% python3 -q
>>> import numpy as np
>>> np.set_printoptions(precision=2, suppress=True, linewidth=200, sign=" ")
>>> rng = np.random.default_rng(9443)
>>> W0 = (rng.random((9, 9)) < 0.3) + np.eye(9)
>>> W0 /= W0.sum(axis=1, keepdims=True)
>>> W0
array([[ 0.25,  0.  ,  0.  ,  0.25,  0.25,  0.  ,  0.25,  0.  ,  0.  ],
       [ 0.  ,  0.5 ,  0.  ,  0.  ,  0.  ,  0.  ,  0.25,  0.25,  0.  ],
       [ 0.33,  0.  ,  0.67,  0.  ,  0.  ,  0.  ,  0.  ,  0.  ,  0.  ],
       [ 0.  ,  0.  ,  0.2 ,  0.2 ,  0.2 ,  0.  ,  0.2 ,  0.  ,  0.2 ],
       [ 0.  ,  0.33,  0.  ,  0.  ,  0.33,  0.33,  0.  ,  0.  ,  0.  ],
       [ 0.  ,  0.  ,  0.25,  0.25,  0.25,  0.25,  0.  ,  0.  ,  0.  ],
       [ 0.  ,  0.  ,  0.  ,  0.  ,  0.  ,  0.33,  0.67,  0.  ,  0.  ],
       [ 0.  ,  0.  ,  0.  ,  0.  ,  0.33,  0.  ,  0.33,  0.33,  0.  ],
       [ 0.  ,  0.  ,  0.33,  0.  ,  0.  ,  0.  ,  0.  ,  0.  ,  0.67]])
>>> x = np.array([-2, -3, 0, 2, -1, -2, 1, -3, 1])
>>> h = np.maximum(W0 @ x, 0)
>>> np.maximum(W0 @ (3 * x), 0)
array([ 0. ,  0. ,  0. ,  1.8,  0. ,  0. ,  0. ,  0. ,  2. ])
>>> np.tanh(W0 @ x)
array([ 0.  , -0.96, -0.58,  0.54, -0.96, -0.24,  0.  , -0.76,  0.58])
>>> np.flatnonzero(h > 1e-9)
array([ 3,  8])
>>> u, r1 = W0[8], W0[1]
>>> u @ r1
np.float64(0.0)
>>> round(u @ u, 2)
np.float64(0.56)
>>> p = (u @ r1) / (u @ u) * u
>>> (r1 - p) @ u
np.float64(0.0)
>>> np.outer(u, r1)
array([[ 0.  ,  0.  ,  0.  ,  0.  ,  0.  ,  0.  ,  0.  ,  0.  ,  0.  ],
       [ 0.  ,  0.  ,  0.  ,  0.  ,  0.  ,  0.  ,  0.  ,  0.  ,  0.  ],
       [ 0.  ,  0.17,  0.  ,  0.  ,  0.  ,  0.  ,  0.08,  0.08,  0.  ],
       [ 0.  ,  0.  ,  0.  ,  0.  ,  0.  ,  0.  ,  0.  ,  0.  ,  0.  ],
       [ 0.  ,  0.  ,  0.  ,  0.  ,  0.  ,  0.  ,  0.  ,  0.  ,  0.  ],
       [ 0.  ,  0.  ,  0.  ,  0.  ,  0.  ,  0.  ,  0.  ,  0.  ,  0.  ],
       [ 0.  ,  0.  ,  0.  ,  0.  ,  0.  ,  0.  ,  0.  ,  0.  ,  0.  ],
       [ 0.  ,  0.  ,  0.  ,  0.  ,  0.  ,  0.  ,  0.  ,  0.  ,  0.  ],
       [ 0.  ,  0.33,  0.  ,  0.  ,  0.  ,  0.  ,  0.17,  0.17,  0.  ]])
>>> np.linalg.matrix_rank(np.outer(u, r1))
np.int64(1)
>>> np.round(np.linalg.norm(u + r1) ** 2 + np.linalg.norm(u - r1) ** 2, 2)
np.float64(1.86)
>>> r1 - p
array([ 0.  ,  0.5 ,  0.  ,  0.  ,  0.  ,  0.  ,  0.25,  0.25,  0.  ])
